% ipython --no-banner

In [1]: import numpy as np

In [2]: import numpy.linalg as la

In [3]: np.set_printoptions(precision=1, suppress=True, linewidth=100, legacy="1.25")

In [4]: J = np.load("block19.npy")

In [5]: J
Out[5]: 
array([[-1. , -1.9,  1.3,  1. ,  2.5, -2.3, -4.2,  0. , -1.5],
       [ 1.4, -1.2, -1.4,  0.4, -0.2,  2.5,  0.1,  2.2,  0. ],
       [-0.7,  4.5,  1.2, -0.8,  1.2,  0.2, -2. , -1.1, -0.4],
       [ 0.5, -1.3, -1.5,  3.6, -1. ,  6.7,  1.3,  0.9,  0.7],
       [-1.5,  2. ,  3.8, -2.5, -1. , -0.1, -4.1, -1.1,  1.9],
       [ 0.8, -3.3,  0.4,  3.5,  2. , -1.4, -2.7,  1.3,  0. ],
       [-1.9, -1.7,  1.9,  0.5,  1.2,  0.7, -1.4,  2.3,  3.3],
       [-0.4, -1.6, -0.4, -0.4, -2. ,  1.3, -1.2,  0.6,  0.7],
       [-1.2,  0.6,  0.3,  1.4, -0.6,  0. , -3.7, -1.3, -0.5],
       [ 1.8, -1.5, -0.1,  0.6, -2. , -1.3,  2.7,  1.3,  1.4],
       [ 0.9,  3.6,  0.5,  4. ,  1.8, -0.6,  0.6,  0.4,  1.8],
       [ 0.8,  3.6, -1.5, -2.6, -2.8, -2.1, -6.7, -1.3, -0.8],
       [ 2.5,  0.1, -1. ,  0.3,  2.4, -3.6, -1.4,  2.2, -1.1]])

In [6]: x0 = np.array([-3, 2, -1, 0, 1, -3, 0, -2, 2])

In [7]: y = J @ x0

In [8]: c, lr = np.zeros(9), 1 / la.norm(J, 2) ** 2

In [9]: for i in range(250):
   ...:     c -= lr * J.T @ (J @ c - y)
   ...:     if i % 50 == 0: print(i, round(la.norm(J @ c - y), 1))
   ...: 
0 17.0
50 2.6
100 1.1
150 0.6
200 0.5

In [10]: round(float(la.cond(J)), 1)
Out[10]: 20.8

In [11]: out = J / np.sqrt((J ** 2).mean(axis=1, keepdims=True))

In [12]: np.round(J - J.mean(axis=1, keepdims=True), 1) + 0
Out[12]: 
array([[-0.3, -1.2,  2. ,  1.7,  3.2, -1.6, -3.5,  0.7, -0.8],
       [ 1. , -1.6, -1.8,  0. , -0.6,  2.1, -0.3,  1.8, -0.4],
       [-0.9,  4.3,  1. , -1. ,  1. ,  0. , -2.2, -1.3, -0.6],
       [-0.6, -2.4, -2.6,  2.5, -2.1,  5.6,  0.2, -0.2, -0.4],
       [-1.2,  2.3,  4.1, -2.2, -0.7,  0.2, -3.8, -0.8,  2.2],
       [ 0.7, -3.4,  0.3,  3.4,  1.9, -1.5, -2.8,  1.2, -0.1],
       [-2.4, -2.2,  1.4,  0. ,  0.7,  0.2, -1.9,  1.8,  2.8],
       [ 0. , -1.2,  0. ,  0. , -1.6,  1.7, -0.8,  1. ,  1.1],
       [-0.6,  1.2,  0.9,  2. ,  0. ,  0.6, -3.1, -0.7,  0.1],
       [ 1.5, -1.8, -0.4,  0.3, -2.3, -1.6,  2.4,  1. ,  1.1],
       [-0.5,  2.2, -0.9,  2.6,  0.4, -2. , -0.8, -1. ,  0.4],
       [ 2.3,  5.1,  0. , -1.1, -1.3, -0.6, -5.2,  0.2,  0.7],
       [ 2.5,  0.1, -1. ,  0.3,  2.4, -3.6, -1.4,  2.2, -1.1]])

In [13]: data = np.load("a.npy")

In [14]: data
Out[14]: 
array([[0, 3, 0, 0, 0, 0, 0, 6, 0, 0, 0],
       [0, 0, 0, 0, 0, 0, 0, 0, 8, 5, 3],
       [0, 0, 0, 0, 7, 6, 8, 4, 1, 0, 0],
       [6, 0, 0, 7, 0, 0, 0, 6, 0, 0, 0],
       [0, 0, 0, 0, 6, 2, 0, 1, 9, 6, 0],
       [0, 0, 0, 0, 5, 9, 0, 0, 0, 8, 5],
       [0, 0, 0, 3, 5, 0, 0, 0, 0, 0, 0],
       [0, 0, 0, 5, 0, 1, 0, 0, 0, 0, 0],
       [0, 3, 0, 0, 0, 8, 0, 0, 8, 0, 0],
       [0, 0, 0, 0, 0, 0, 0, 8, 8, 0, 0],
       [0, 0, 0, 0, 7, 0, 0, 5, 9, 0, 0],
       [8, 0, 1, 0, 0, 0, 9, 0, 4, 0, 5],
       [0, 0, 0, 0, 0, 0, 0, 0, 0, 0, 8]])

In [15]: out = np.c_[data[:, :5] @ np.array([[-2, -2, -2, 0, -1],
    ...:     [-1, -2, 2, 0, -2],
    ...:     [2, 2, 2, -2, -1],
    ...:     [0, 0, -1, 0, 1],
    ...:     [0, 1, -1, -1, 2]]), np.array([4, -3, 5, -4, -4, 4, -4, 0, 4, -4, -5, -3, 0])]

In [16]: out
Out[16]: 
array([[ -3,  -6,   6,   0,  -6,   4],
       [  0,   0,   0,   0,   0,  -3],
       [  0,   7,  -7,  -7,  14,   5],
       [-12, -12, -19,   0,   1,  -4],
       [  0,   6,  -6,  -6,  12,  -4],
       [  0,   5,  -5,  -5,  10,   4],
       [  0,   5,  -8,  -5,  13,  -4],
       [  0,   0,  -5,   0,   5,   0],
       [ -3,  -6,   6,   0,  -6,   4],
       [  0,   0,   0,   0,   0,  -4],
       [  0,   7,  -7,  -7,  14,  -5],
       [-14, -14, -14,  -2,  -9,  -3],
       [  0,   0,   0,   0,   0,   0]])

In [17]: la.matrix_rank(np.c_[data, out])
Out[17]: 12

In [18]: np.round(la.norm(out - data @ la.lstsq(data, out)[0], axis=0), 1) + 0
Out[18]: array([0. , 0. , 0. , 0. , 0. , 2.2])

In [19]: np.round(la.lstsq(data, out[:, 0])[0], 1) + 0
Out[19]: array([-2., -1.,  2.,  0.,  0.,  0.,  0.,  0.,  0.,  0.,  0.])
